$ python3 -q
>>> import numpy as np
>>> from numpy import linalg as LA
>>> np.set_printoptions(suppress=True, linewidth=100)
>>> tidy = lambda a: np.round(a, 2) + 0
>>> M = np.load("test6.npy")
>>> M
array([[5., 1.],
       [0., 5.]])
>>> # triangular
>>> G = M.T @ M
>>> np.trace(G), (M ** 2).sum()
(np.float64(51.0), np.float64(51.0))
>>> tidy(LA.eigvalsh(G)[::-1])
array([30.52, 20.48])
>>> tidy(LA.svd(M, compute_uv=False) ** 2)
array([30.52, 20.48])
>>> w, vecs = LA.eig(M)
>>> tidy(np.sort(LA.eigvals(M @ M)))
array([25., 25.])
>>> M @ vecs[:, 0] - w[0] * vecs[:, 0]
array([0., 0.])
>>> W1 = np.array([[-2, -2, -2, 2], [-1, -1, 1, 0]])
>>> c = np.array([-1, -4, -1, 5])
>>> act = np.maximum(M @ W1 + c, 0)
>>> act
array([[ 0.,  0.,  0., 15.],
       [ 0.,  0.,  4.,  5.]])
>>> LA.matrix_rank(act)
np.int64(2)
>>> C = np.array([[-1, 1], [-2, -1], [2, 1], [0, -3]])
>>> act @ C
array([[  0., -45.],
       [  8., -11.]])
>>> (act @ C).round(6).argmax(axis=1)
array([0, 0])
>>> ang = np.radians(15)
>>> r_ = np.eye(2)
>>> r_[0, 0] = r_[1, 1] = np.cos(ang)
>>> r_[0, 1], r_[1, 0] = -np.sin(ang), np.sin(ang)
>>> tidy(r_)
array([[ 0.97, -0.26],
       [ 0.26,  0.97]])
>>> B = M @ r_.T
>>> np.allclose(LA.norm(M, axis=1), LA.norm(B, axis=1))
True
>>> tidy(LA.det(r_)), tidy(np.trace(r_))
(np.float64(1.0), np.float64(1.93))
>>> F = np.load("block7.npy")
>>> F
array([[3, 4, 4, 2],
       [4, 3, 4, 4],
       [4, 4, 3, 4],
       [2, 4, 4, 3]])
>>> # equal to its transpose
>>> [round(float(LA.det(F[:i, :i])), 2) + 0 for i in range(1, 5)]
[3.0, -7.0, 11.0, 29.0]
>>> tidy(LA.eigvalsh(F).min())
np.float64(-2.06)
>>> np.all(LA.eigvalsh(F) > 0)
np.False_
>>> J = np.load("case4.npy")
>>> J
array([[  5.52, -23.61, -14.36],
       [  2.96, -12.23,  -6.65],
       [  1.75,  -7.59,  -3.62],
       [  0.53,  -3.47,  -1.12],
       [ -0.08,  -1.21,  -0.12],
       [ -0.11,  -1.  ,  -0.07],
       [ -0.03,  -0.1 ,   0.  ],
       [  0.02,   0.07,   0.  ],
       [  0.14,   0.36,   0.  ],
       [  1.73,   3.73,   0.72],
       [  4.35,  11.07,   3.86],
       [  4.71,  12.28,   4.44],
       [  5.46,  14.9 ,   5.74],
       [  5.96,  16.74,   6.68]])
>>> x0 = np.array([-2, -2, 3])
>>> y = J @ x0
>>> tidy(LA.solve(J.T @ J, J.T @ y))
array([-2., -2.,  3.])
>>> tidy(y)
array([ -6.9 ,  -1.41,   0.82,   2.52,   2.22,   2.01,   0.26,  -0.18,  -1.  ,  -8.76, -19.26,
       -20.66, -23.5 , -25.36])
>>> rng = np.random.default_rng(294198)
>>> y = y + 0.05 * rng.normal(size=14)
>>> tidy(y)
array([ -6.87,  -1.31,   0.81,   2.51,   2.2 ,   1.98,   0.24,  -0.15,  -1.04,  -8.77, -19.23,
       -20.66, -23.47, -25.38])
>>> c, *_ = LA.lstsq(J, y)
>>> c.round()
array([-2., -2.,  3.])
>>> [round(float(LA.norm(LA.solve(J.T @ J + lam * np.eye(3), J.T @ y))), 2) for lam in (0, 1, 10, 100)]
[4.12, 3.53, 2.87, 1.9]
>>> tidy(c)
array([-2., -2.,  3.])
>>> lab = J[:, 0] > np.median(J[:, 0])
>>> r0 = J[lab].mean(axis=0) - J[~lab].mean(axis=0)
>>> tidy(r0)
array([ 4.07,  1.88, -0.47])
>>> np.argsort(-np.abs(r0).round(6), kind="stable")
array([0, 1, 2])
>>> ((J - J.mean(axis=0)) @ r0 > 0).astype(int)
array([0, 0, 0, 0, 0, 0, 0, 0, 0, 1, 1, 1, 1, 1])
>>> Ac = J - J.mean(axis=0)
>>> vecs = LA.svd(Ac)[2][:2]
>>> B = Ac - Ac @ vecs.T @ vecs
>>> LA.norm(B, axis=1).round(6).argmax()
np.int64(9)
>>> tidy((Ac @ vecs.T).std(axis=0))
array([11.74,  2.39])
>>> r0, g = J[1], J[6]
>>> tidy(r0 @ r0)
np.float64(202.56)
>>> tidy(r0 @ g)
np.float64(1.13)
>>> p = (r0 @ g) / (r0 @ r0) * r0
>>> tidy(g - p)
array([-0.05, -0.03,  0.04])
>>> LA.matrix_rank(np.outer(r0, g))
np.int64(1)
>>> tidy(LA.norm(r0 + g) ** 2 + LA.norm(r0 - g) ** 2)
np.float64(405.14)
>>> tidy(p)
array([ 0.02, -0.07, -0.04])
>>> tidy((g - p) @ r0)
np.float64(0.0)
>>> tidy(np.outer(r0, g))
array([[-0.09, -0.3 ,  0.  ],
       [ 0.37,  1.22,  0.  ],
       [ 0.2 ,  0.66,  0.  ]])
>>> O, r_ = LA.qr(J)
>>> tidy(r_)
array([[-12.33,  -9.1 ,  -0.34],
       [  0.  ,  38.55,  19.36],
       [  0.  ,   0.  ,  -1.67]])
>>> tidy(O)
array([[-0.45, -0.72,  0.37],
       [-0.24, -0.37, -0.3 ],
       [-0.14, -0.23, -0.47],
       [-0.04, -0.1 , -0.48],
       [ 0.01, -0.03, -0.28],
       [ 0.01, -0.02, -0.24],
       [ 0.  ,  0.  , -0.02],
       [ 0.  ,  0.  ,  0.02],
       [-0.01,  0.01,  0.08],
       [-0.14,  0.06,  0.34],
       [-0.35,  0.2 ,  0.12],
       [-0.38,  0.23,  0.07],
       [-0.44,  0.28, -0.08],
       [-0.48,  0.32, -0.19]])
>>> np.trace(O @ O.T)
np.float64(3.0)
>>> tidy(O.T @ O)
array([[1., 0., 0.],
       [0., 1., 0.],
       [0., 0., 1.]])
>>> tidy(np.abs(np.diag(r_)))
array([12.33, 38.55,  1.67])
>>> arr = np.load("w.npy")
>>> arr
array([[-18,   0, -10,  -8],
       [-18,   0, -10,  -8],
       [ -9,   0,  -5,  -4]])
>>> ang = np.radians(36)
>>> r_ = np.eye(4)
>>> r_[3, 3] = r_[0, 0] = np.cos(ang)
>>> r_[3, 0], r_[0, 3] = -np.sin(ang), np.sin(ang)
>>> tidy(r_)
array([[ 0.81,  0.  ,  0.  ,  0.59],
       [ 0.  ,  1.  ,  0.  ,  0.  ],
       [ 0.  ,  0.  ,  1.  ,  0.  ],
       [-0.59,  0.  ,  0.  ,  0.81]])
>>> B = arr @ r_.T
>>> np.allclose(LA.norm(arr, axis=1), LA.norm(B, axis=1))
True
>>> tidy(LA.det(r_)), tidy(np.trace(r_))
(np.float64(1.0), np.float64(3.62))
>>> tidy(LA.svd(arr, compute_uv=False)), tidy(LA.svd(B, compute_uv=False))
(array([33.14,  0.  ,  0.  ]), array([33.14,  0.  ,  0.  ]))
>>> tidy(B)
array([[-19.26,   0.  , -10.  ,   4.11],
       [-19.26,   0.  , -10.  ,   4.11],
       [ -9.63,   0.  ,  -5.  ,   2.05]])
>>> tidy(np.abs(B - arr).max(axis=0))
array([ 1.26,  0.  ,  0.  , 12.11])
